% python3 -q
>>> import numpy as np
>>> np.set_printoptions(precision=1, suppress=True, linewidth=100)
>>> def rnd(a):
...     return np.round(a, 1) + 0
... 
>>> E = np.load("out16.npy")
>>> print(E)
[[1 0 0 0 0 0 0 0 0]
 [0 1 0 0 0 0 0 0 0]
 [2 2 1 0 0 0 0 0 0]
 [3 2 2 1 0 0 0 0 0]
 [2 3 1 3 1 0 0 0 0]
 [3 1 0 1 2 1 0 0 0]
 [2 2 0 1 1 2 1 0 0]
 [0 1 2 3 1 2 1 1 0]
 [0 3 0 1 0 3 0 3 1]]
>>> A2 = np.array([[1, 0],
...     [1, 0],
...     [1, 2],
...     [1, 1],
...     [0, 2],
...     [0, 1],
...     [2, 2],
...     [1, 0],
...     [2, 1]])
>>> print(np.einsum("ij->j", E))
[13 15  6 10  5  8  2  4  1]
>>> print(np.vstack([E, A2.T]).shape)
(11, 9)
>>> print(np.linalg.matrix_rank(E @ A2))
2
>>> print(np.linalg.matrix_rank(np.vstack([E, A2.T])))
9
>>> blk = np.stack([E, -3 * E, E[::-1]])
>>> print(np.linalg.matrix_rank(blk))
[9 9 9]
>>> q, vecs = np.linalg.qr(E[:, :8])[0], np.linalg.qr(E[:, 8:])[0]
>>> sig = np.linalg.svd(q.T @ vecs, compute_uv=False)
>>> print(rnd(np.linalg.norm(q @ q.T - vecs @ vecs.T, 2)))
1.0
>>> print((sig > 0.9).sum())
1
>>> print(rnd(sig))
[1.]
>>> q, _ = np.linalg.qr(np.array([[0.5, -1.0, -1.0, -1.1, -0.6, 0.5],
...     [-0.2, 2.8, 0.9, 0.3, -1.2, -0.6],
...     [-0.8, -0.1, -1.0, 0.5, -1.6, -0.8],
...     [-0.2, 1.3, -0.5, -0.9, 0.2, -0.1],
...     [0.5, 2.1, 0.2, 0.0, -0.6, 0.3],
...     [-0.2, 1.3, 1.6, 1.1, 0.4, 1.2]]))
>>> vecs, _ = np.linalg.qr(np.array([[-0.1, 1.3, 0.0, 1.1],
...     [-0.4, 1.6, -1.2, 1.4],
...     [1.0, 0.9, 0.2, -0.7],
...     [0.7, 0.4, 0.7, 0.1]]))
>>> sig = 20 * 0.9 ** np.arange(4)
>>> M = q[:, :4] * sig @ vecs[:4]
>>> print(rnd(M))
[[ -6.1   4.4   6.4   5.9]
 [  2.1   7.3  -7.1  -7.6]
 [ -3.5  -8.2 -14.6   3.1]
 [ -9.5   5.1  -4.2  -7.3]
 [  4.7  13.3  -3.2   7.8]
 [  9.3  -0.9  -1.4  -7.1]]
>>> A2 = np.c_[M[:, :2] @ np.array([[2, 2], [2, 2]]), np.array([-2, 1, 2, -1, 0, -1])]
>>> print(rnd(A2))
[[ -3.5  -3.5  -2. ]
 [ 18.8  18.8   1. ]
 [-23.5 -23.5   2. ]
 [ -8.8  -8.8  -1. ]
 [ 36.1  36.1   0. ]
 [ 16.8  16.8  -1. ]]
>>> print(rnd(np.linalg.norm(A2 - M @ np.linalg.lstsq(M, A2)[0], axis=0)))
[0.  0.  1.9]
>>> print(np.linalg.matrix_rank(A2))
2
>>> print(rnd(np.linalg.norm(np.linalg.qr(M)[0].T @ A2, axis=0) ** 2 / ((A2 ** 2).sum(axis=0) + 1e-12)))
[1.  1.  0.7]
>>> print(np.linalg.matrix_rank(np.c_[M, A2]))
5
>>> print(rnd(np.linalg.lstsq(M, A2[:, 0])[0]))
[2. 2. 0. 0.]
>>> rng = np.random.default_rng(1999)
>>> z = rng.permutation(4)
>>> A2 = M[:, z] * rng.choice([-1, 1], 4)
>>> print(rnd(A2))
[[ -4.4  -6.1  -6.4  -5.9]
 [ -7.3   2.1   7.1   7.6]
 [  8.2  -3.5  14.6  -3.1]
 [ -5.1  -9.5   4.2   7.3]
 [-13.3   4.7   3.2  -7.8]
 [  0.9   9.3   1.4   7.1]]
>>> left, _, Vt = np.linalg.svd(M.T @ A2)
>>> print(z)
[1 0 2 3]
>>> print(rnd(left @ Vt))
[[ 0.  1.  0.  0.]
 [-1.  0.  0.  0.]
 [ 0.  0. -1.  0.]
 [ 0.  0.  0. -1.]]
>>> proj = A2 @ np.linalg.solve(A2.T @ A2, A2.T)
>>> print(rnd(proj @ A2[:, 2]))
[-6.4  7.1 14.6  4.2  3.2  1.4]
>>> print(np.trace(proj))
4.0
>>> print(rnd(proj))
[[ 0.4 -0.2 -0.2  0.1  0.1 -0.4]
 [-0.2  0.5  0.   0.3  0.2  0.2]
 [-0.2  0.   0.9  0.   0.  -0.2]
 [ 0.1  0.3  0.   0.8 -0.1 -0.2]
 [ 0.1  0.2  0.  -0.1  0.9 -0.1]
 [-0.4  0.2 -0.2 -0.2 -0.1  0.5]]
>>> print(rnd(np.linalg.eigvalsh(proj)))
[0. 0. 1. 1. 1. 1.]
>>> print(np.allclose(proj @ proj, proj))
True
>>> vec = np.array([2, -1, 2, 0])
>>> y = M @ vec
>>> print(rnd(np.linalg.lstsq(M, y)[0]))
[ 2. -1.  2.  0.]
>>> print(rnd(y))
[ -3.9 -17.3 -28.1 -32.7 -10.3  16.6]
>>> y = y + 0.1 * rng.normal(size=6)
>>> print(rnd(y))
[ -3.9 -17.3 -28.1 -32.5 -10.3  16.8]
>>> beta, *_ = np.linalg.lstsq(M, y)
>>> print([round(float(np.linalg.norm(np.linalg.solve(M.T @ M + lam * np.eye(4), M.T @ y))), 2) for lam in (0, 1, 10, 100)])
[3.0, 2.99, 2.9, 2.21]
>>> A2 = M + rng.integers(-2, 3, (6, 1)) @ rng.integers(-2, 3, (1, 4))
>>> print(rnd(A2))
[[ -7.1   4.4   6.4   5.9]
 [  3.1   7.3  -7.1  -7.6]
 [ -4.5  -8.2 -14.6   3.1]
 [ -9.5   5.1  -4.2  -7.3]
 [  5.7  13.3  -3.2   7.8]
 [ 11.3  -0.9  -1.4  -7.1]]
>>> print(rnd(np.abs(A2 - M).sum(axis=1)))
[1. 1. 1. 0. 1. 2.]
>>> print(np.linalg.matrix_rank(A2 - M, tol=1e-8))
1
>>> m1 = np.load("mat.npy")
>>> print(m1)
[[5. 1. 0. 0. 0. 0.]
 [0. 5. 1. 0. 0. 0.]
 [0. 0. 5. 1. 0. 0.]
 [0. 0. 0. 5. 1. 0.]
 [0. 0. 0. 0. 5. 1.]
 [0. 0. 0. 0. 0. 5.]]
>>> f = np.array([2, 2, 0, -2, -1, 2])
>>> A2 = m1 + np.outer(f, np.eye(6)[2])
>>> print(A2)
[[ 5.  1.  2.  0.  0.  0.]
 [ 0.  5.  3.  0.  0.  0.]
 [ 0.  0.  5.  1.  0.  0.]
 [ 0.  0. -2.  5.  1.  0.]
 [ 0.  0. -1.  0.  5.  1.]
 [ 0.  0.  2.  0.  0.  5.]]
>>> print(np.linalg.matrix_rank(A2 - m1))
1
